$ python -q
>>> import numpy as np
>>> np.set_printoptions(precision=3, suppress=True, linewidth=200, sign=" ")
>>> tidy = lambda a: np.round(a, 3) + 0
>>> J = np.loadtxt("block5.csv", delimiter=",")
>>> J
array([[  5.634,  -3.93 ,   1.56 ,   4.022,  -3.73 ,   7.007],
       [ 10.177,  -7.885,   3.454,   8.396,  -8.03 ,  14.462],
       [ 10.141,  -7.919,   4.447,   7.563,  -8.017,  14.154],
       [ 15.026, -11.841,   6.168,  12.201, -11.797,  20.851],
       [ 15.512, -11.463,   5.604,  12.346, -11.431,  20.494],
       [ 15.196, -11.842,   6.079,  12.207, -12.031,  20.893],
       [  0.1  ,   0.103,  -0.164,  -0.056,  -0.565,   0.118],
       [ 10.098,  -7.914,   4.077,   7.902,  -8.306,  13.231]])
>>> M2 = np.c_[J[:, :4] @ np.array([[0, 2, -1, -1], [0, -1, -2, 1], [-2, -1, -2, 1], [-1, -1, 2, -1]]), np.array([0, 3, 1, 2, 3, 1, 1, 3])]
>>> tidy(M2)
array([[ -7.142,   9.616,   7.15 , -12.026,   0.   ],
       [-15.304,  16.389,  15.477, -23.004,   3.   ],
       [-16.457,  16.191,  11.929, -21.176,   1.   ],
       [-24.537,  23.524,  20.722, -32.9  ,   2.   ],
       [-23.554,  24.537,  20.898, -33.717,   3.   ],
       [-24.365,  23.948,  20.744, -33.166,   1.   ],
       [  0.384,   0.317,  -0.09 ,  -0.105,   1.   ],
       [-16.056,  16.131,  13.38 , -21.837,   3.   ]])
>>> np.linalg.matrix_rank(np.c_[J, M2])
np.int64(7)
>>> np.linalg.matrix_rank(M2)
np.int64(5)
>>> tidy(np.linalg.norm(np.linalg.qr(J)[0].T @ M2, axis=0) ** 2 / ((M2 ** 2).sum(axis=0) + 1e-12))
array([ 1.  ,  1.  ,  1.  ,  1.  ,  0.88])
>>> np.linalg.cond(J) > 100
np.True_
>>> np.linalg.matrix_rank(J, rtol=0.1)
np.int64(1)
>>> x = np.array([1, 3, 3, 3, 0, 0])
>>> y = J @ x
>>> beta, lr = np.zeros(6), 1 / np.linalg.norm(J, 2) ** 2
>>> for i in range(30):
...     beta -= lr * J.T @ (J @ beta - y)
...     if i % 10 == 0: print(i, round(np.linalg.norm(J @ beta - y), 3))
... 
0 2.059
10 2.058
20 2.056
>>> tidy(np.linalg.cond(J))
np.float64(290.104)
>>> left, sig, Vh = np.linalg.svd(J)
>>> np.argmax(sig[:-1] / (sig[1:] + 1e-6)) + 1
np.int64(1)
>>> M2 = left[:, :1] @ np.diag(sig[:1]) @ Vh[:1]
>>> tidy(np.abs(J - M2).max())
np.float64(0.578)
>>> tidy(np.linalg.norm(J - M2, 2)), tidy(sig[1])
(np.float64(1.245), np.float64(1.245))
>>> mat = np.load("test6.npy")
>>> mat
array([[ 2,  1,  2,  1,  1,  0],
       [ 1,  0,  3,  2,  3,  2],
       [ 2,  3,  4,  1,  1,  2],
       [ 1,  2,  1,  0,  1,  0],
       [ 1,  3,  1,  1,  4,  2],
       [ 0,  2,  2,  0,  2,  0]])
>>> vals, vecs = np.linalg.eigh(mat)
>>> (vals > 1e-8).sum(), (vals < -1e-8).sum()
(np.int64(3), np.int64(3))
>>> tidy(vecs.T @ mat @ vecs)
array([[-3.068,  0.   ,  0.   ,  0.   ,  0.   ,  0.   ],
       [ 0.   , -1.576,  0.   ,  0.   ,  0.   ,  0.   ],
       [ 0.   ,  0.   , -0.068,  0.   ,  0.   ,  0.   ],
       [ 0.   ,  0.   ,  0.   ,  1.489,  0.   ,  0.   ],
       [ 0.   ,  0.   ,  0.   ,  0.   ,  3.26 ,  0.   ],
       [ 0.   ,  0.   ,  0.   ,  0.   ,  0.   ,  9.963]])
>>> tidy(vecs.T @ vecs)
array([[ 1.,  0.,  0.,  0.,  0.,  0.],
       [ 0.,  1.,  0.,  0.,  0.,  0.],
       [ 0.,  0.,  1.,  0.,  0.,  0.],
       [ 0.,  0.,  0.,  1.,  0.,  0.],
       [ 0.,  0.,  0.,  0.,  1.,  0.],
       [ 0.,  0.,  0.,  0.,  0.,  1.]])
>>> x = np.array([-6, 4, 6, -6, 7, 5])
>>> y = J @ x
>>> tidy(np.linalg.lstsq(J, y)[0])
array([-6.,  4.,  6., -6.,  7.,  5.])
>>> tidy(np.linalg.pinv(J) @ J)
array([[ 1.,  0.,  0.,  0.,  0.,  0.],
       [ 0.,  1.,  0.,  0.,  0.,  0.],
       [ 0.,  0.,  1.,  0.,  0.,  0.],
       [ 0.,  0.,  0.,  1.,  0.,  0.],
       [ 0.,  0.,  0.,  0.,  1.,  0.],
       [ 0.,  0.,  0.,  0.,  0.,  1.]])
>>> tidy(np.linalg.solve(J.T @ J, J.T @ y))
array([-6.,  4.,  6., -6.,  7.,  5.])
>>> tidy(y)
array([ -55.371, -106.154,  -96.567, -152.042, -156.923, -155.064,   -4.201, -107.181])
>>> rng = np.random.default_rng(77878)
>>> y = y + 0.1 * rng.normal(size=8)
>>> tidy(y)
array([ -55.475, -106.226,  -96.595, -152.13 , -156.871, -155.337,   -4.159, -107.144])
>>> beta, *_ = np.linalg.lstsq(J, y)
>>> tidy(J.T @ (y - J @ beta))
array([ 0.,  0.,  0.,  0.,  0.,  0.])
>>> [round(float(np.linalg.norm(np.linalg.solve(J.T @ J + lam * np.eye(6), J.T @ y))), 2) for lam in (0, 1, 10, 100)]
[14.07, 7.05, 4.7, 4.53]
>>> tidy(np.abs(np.linalg.svd(mat)[2][-1]))
array([ 0.362,  0.298,  0.086,  0.826,  0.204,  0.221])
>>> np.linalg.matrix_rank(mat, rtol=0.1)
np.int64(5)
>>> np.linalg.cond(mat) > 100
np.True_
>>> np.argsort(-np.linalg.norm(mat, axis=0).round(6), kind="stable")[:3]
array([ 2,  4,  1])
>>> tidy(np.linalg.norm(mat, 2) / np.linalg.norm(mat))
np.float64(0.895)
>>> E = np.array([[0, 3, 0, 0, 2, 0, -2, -3],
...     [1, -2, -1, -2, 0, -2, 1, -3],
...     [-2, 1, 1, -2, -3, 2, -2, -1],
...     [-3, -3, 1, -2, 0, 2, -3, 1],
...     [-1, 2, -2, 3, 0, 0, 3, 2],
...     [5, -7, -5, -10, 2, -10, 3, -18]])
>>> tidy(E @ np.linalg.pinv(E) @ E)
array([[  0.,   3.,   0.,   0.,   2.,   0.,  -2.,  -3.],
       [  1.,  -2.,  -1.,  -2.,   0.,  -2.,   1.,  -3.],
       [ -2.,   1.,   1.,  -2.,  -3.,   2.,  -2.,  -1.],
       [ -3.,  -3.,   1.,  -2.,   0.,   2.,  -3.,   1.],
       [ -1.,   2.,  -2.,   3.,   0.,   0.,   3.,   2.],
       [  5.,  -7.,  -5., -10.,   2., -10.,   3., -18.]])
>>> np.allclose(E[:-1].T @ np.linalg.lstsq(E[:-1].T, E[-1])[0], E[-1])
True
>>> K = np.array([[0.0, 1.0, 1.0, 1.0, 1.0],
...     [1.0, 0.0, 1.0, 1.0, 1.0],
...     [1.0, 1.0, 0.0, 1.0, 1.0],
...     [1.0, 1.0, 1.0, 0.0, 1.0],
...     [1.0, 1.0, 1.0, 1.0, 0.0]])
>>> labels = rng.permutation(5)
>>> M2 = K[:, labels] * rng.choice([-1, 1], 5)
>>> M2
array([[ 1.,  0.,  1.,  1.,  1.],
       [ 1.,  1.,  1.,  1.,  0.],
       [ 1.,  1.,  1.,  0.,  1.],
       [ 1.,  1.,  0.,  1.,  1.],
       [ 0.,  1.,  1.,  1.,  1.]])
>>> left, _, Vh = np.linalg.svd(K.T @ M2)
>>> tidy(np.linalg.lstsq(K, M2)[0])
array([[ 0.,  1.,  0.,  0.,  0.],
       [ 0.,  0.,  0.,  0.,  1.],
       [ 0.,  0.,  0.,  1.,  0.],
       [ 0.,  0.,  1.,  0.,  0.],
       [ 1.,  0.,  0.,  0.,  0.]])
>>> labels
array([ 4,  0,  3,  2,  1])
